% ipython --no-banner

In [1]: import numpy as np

In [2]: from numpy import linalg as LA

In [3]: np.set_printoptions(suppress=True, linewidth=200)

In [4]: J = np.load("x.npy")

In [5]: J.round(3)
Out[5]: 
array([[ 0.435, -0.254, -0.181, -0.29 ,  0.254],
       [-0.254,  0.148,  0.106,  0.169, -0.148],
       [-0.181,  0.106,  0.076,  0.121, -0.106],
       [-0.29 ,  0.169,  0.121,  0.193, -0.169],
       [ 0.254, -0.148, -0.106, -0.169,  0.148]])

In [6]: r = LA.matrix_rank(J)

In [7]: r
Out[7]: np.int64(1)

In [8]: ns = LA.svd(J)[2][r:].T

In [9]: [int(LA.matrix_rank(J[:, :j + 1])) for j in range(5)]
Out[9]: [1, 1, 1, 1, 1]

In [10]: LA.matrix_rank(J.T @ J), LA.matrix_rank(J @ J.T)
Out[10]: (np.int64(1), np.int64(1))

In [11]: ns.shape
Out[11]: (5, 4)

In [12]: x0 = np.array([0, 3, 3, 2, 1])

In [13]: np.round(np.eye(5) - J, 3)
Out[13]: 
array([[ 0.565,  0.254,  0.181,  0.29 , -0.254],
       [ 0.254,  0.852, -0.106, -0.169,  0.148],
       [ 0.181, -0.106,  0.924, -0.121,  0.106],
       [ 0.29 , -0.169, -0.121,  0.807,  0.169],
       [-0.254,  0.148,  0.106,  0.169,  0.852]])

In [14]: np.trace(J)
Out[14]: np.float64(1.0)

In [15]: W0 = np.loadtxt("case6.csv", delimiter=",")

In [16]: W0
Out[16]: 
array([[ 2.,  1.,  1., -3., -1.,  0.,  3.,  3., -2.],
       [-1.,  2.,  1.,  1., -1., -1., -1.,  0.,  2.],
       [-2.,  3., -3.,  3.,  0.,  2., -1., -3., -1.],
       [-1.,  0.,  3.,  3.,  0.,  1.,  3., -2., -3.],
       [ 0.,  3., -1., -2.,  1.,  1., -3.,  0., -3.],
       [ 3., -1.,  2.,  2.,  3., -2.,  2.,  3., -2.],
       [-3.,  0.,  0.,  0., -2., -1., -1.,  3.,  3.],
       [ 3.,  3., -3.,  2.,  1.,  2.,  0.,  1.,  1.]])

In [17]: M2 = W0[0, 0] * W0[1:] - np.outer(W0[1:, 0], W0[0])

In [18]: M2
Out[18]: 
array([[ 0.,  5.,  3., -1., -3., -2.,  1.,  3.,  2.],
       [ 0.,  8., -4.,  0., -2.,  4.,  4.,  0., -6.],
       [ 0.,  1.,  7.,  3., -1.,  2.,  9., -1., -8.],
       [ 0.,  6., -2., -4.,  2.,  2., -6.,  0., -6.],
       [ 0., -5.,  1., 13.,  9., -4., -5., -3.,  2.],
       [ 0.,  3.,  3., -9., -7., -2.,  7., 15.,  0.],
       [ 0.,  3., -9., 13.,  5.,  4., -9., -7.,  8.]])

In [19]: np.flatnonzero(~M2.round(6).any(axis=1))
Out[19]: array([], dtype=int64)

In [20]: M2 = np.array([[-1.1],
    ...:     [0.7],
    ...:     [-0.6],
    ...:     [-1.0],
    ...:     [0.8],
    ...:     [-0.9],
    ...:     [-0.3],
    ...:     [1.3],
    ...:     [1.1],
    ...:     [-0.8],
    ...:     [-0.9]])

In [21]: basis = np.array([[-1.1, 0.7, 0.9, -1.6, -0.2, 1.7, 2.6, -0.3, -1.4, 0.9, 0.1, 0.8, -1.1]])

In [22]: arr = M2 @ basis

In [23]: arr.round(3)
Out[23]: 
array([[ 1.21, -0.77, -0.99,  1.76,  0.22, -1.87, -2.86,  0.33,  1.54, -0.99, -0.11, -0.88,  1.21],
       [-0.77,  0.49,  0.63, -1.12, -0.14,  1.19,  1.82, -0.21, -0.98,  0.63,  0.07,  0.56, -0.77],
       [ 0.66, -0.42, -0.54,  0.96,  0.12, -1.02, -1.56,  0.18,  0.84, -0.54, -0.06, -0.48,  0.66],
       [ 1.1 , -0.7 , -0.9 ,  1.6 ,  0.2 , -1.7 , -2.6 ,  0.3 ,  1.4 , -0.9 , -0.1 , -0.8 ,  1.1 ],
       [-0.88,  0.56,  0.72, -1.28, -0.16,  1.36,  2.08, -0.24, -1.12,  0.72,  0.08,  0.64, -0.88],
       [ 0.99, -0.63, -0.81,  1.44,  0.18, -1.53, -2.34,  0.27,  1.26, -0.81, -0.09, -0.72,  0.99],
       [ 0.33, -0.21, -0.27,  0.48,  0.06, -0.51, -0.78,  0.09,  0.42, -0.27, -0.03, -0.24,  0.33],
       [-1.43,  0.91,  1.17, -2.08, -0.26,  2.21,  3.38, -0.39, -1.82,  1.17,  0.13,  1.04, -1.43],
       [-1.21,  0.77,  0.99, -1.76, -0.22,  1.87,  2.86, -0.33, -1.54,  0.99,  0.11,  0.88, -1.21],
       [ 0.88, -0.56, -0.72,  1.28,  0.16, -1.36, -2.08,  0.24,  1.12, -0.72, -0.08, -0.64,  0.88],
       [ 0.99, -0.63, -0.81,  1.44,  0.18, -1.53, -2.34,  0.27,  1.26, -0.81, -0.09, -0.72,  0.99]])

In [24]: gram = arr.T @ arr

In [25]: np.round(np.diag(gram), 3)
Out[25]: array([10.83 ,  4.385,  7.25 , 22.912,  0.358, 25.866, 60.502,  0.805, 17.542,  7.25 ,  0.09 ,  5.728, 10.83 ])

In [26]: LA.matrix_rank(gram)
Out[26]: np.int64(1)

In [27]: np.round(np.trace(gram), 3), (arr ** 2).sum()
Out[27]: (np.float64(174.346), np.float64(174.346))

In [28]: np.allclose(gram, gram.T)
Out[28]: True

In [29]: np.round(LA.svd(arr, compute_uv=False) ** 2, 3) + 0
Out[29]: array([174.346,   0.   ,   0.   ,   0.   ,   0.   ,   0.   ,   0.   ,   0.   ,   0.   ,   0.   ,   0.   ])
